$ python3 -q
>>> import numpy as np
>>> import numpy.linalg as la
>>> np.set_printoptions(precision=2, suppress=True, linewidth=100, sign=" ")
>>> def tidy(a):
...     return np.round(a, 2) + 0
... 
>>> M = np.load("case8.npy")
>>> M
array([[-0.27,  1.07,  0.35,  0.27,  1.69],
       [-1.46, -1.72,  0.26,  1.49, -0.67],
       [-0.12, -0.09,  0.71, -1.  , -0.12],
       [-1.25,  0.57, -1.  ,  0.33, -0.08]])
>>> rng = np.random.default_rng(1188)
>>> A2 = M + rng.integers(-2, 3, (4, 2)) @ rng.integers(-2, 3, (2, 5))
>>> tidy(A2)
array([[-3.27,  5.07,  2.35, -0.73, -1.31],
       [-1.46, -3.72, -3.74,  3.49,  2.33],
       [-4.12,  3.91,  0.71, -1.  , -2.12],
       [ 0.75, -3.43, -5.  ,  2.33,  3.92]])
>>> tidy(la.svd(A2 - M, compute_uv=False))
array([ 11.86,   4.83,   0.  ,   0.  ])
>>> np.abs(A2 - M).sum(axis=1)
array([ 13.,  11.,  10.,  16.])
>>> tidy(la.norm(A2, 2))
np.float64(12.28)
>>> la.norm(A2, axis=1).argmax()
np.int64(3)
>>> tidy(la.norm(A2) ** 2 / la.norm(A2, 2) ** 2)
np.float64(1.25)
>>> u, r1 = M[2], M[0]
>>> tidy(u @ u)
np.float64(1.54)
>>> tidy(u @ r1)
np.float64(-0.29)
>>> p = (u @ r1) / (u @ u) * u
>>> tidy(r1 - p)
array([-0.29,  1.05,  0.48,  0.08,  1.67])
>>> data = np.load("run12.npy")
>>> data
array([[ 0,  0, -1,  0],
       [-1,  0,  0,  0],
       [ 0,  3,  0,  0],
       [ 0,  0,  0,  0]])
>>> data.ravel(order="F")
array([ 0, -1,  0,  0,  0,  0,  3,  0, -1,  0,  0,  0,  0,  0,  0,  0])
>>> data.reshape(2, -1)
array([[ 0,  0, -1,  0, -1,  0,  0,  0],
       [ 0,  3,  0,  0,  0,  0,  0,  0]])
>>> blk = data.reshape(4, 2, -1)
>>> np.swapaxes(blk, 1, 2)[0]
array([[ 0, -1],
       [ 0,  0]])
>>> blk.shape
(4, 2, 2)
>>> blk[:, 0]
array([[ 0,  0],
       [-1,  0],
       [ 0,  3],
       [ 0,  0]])
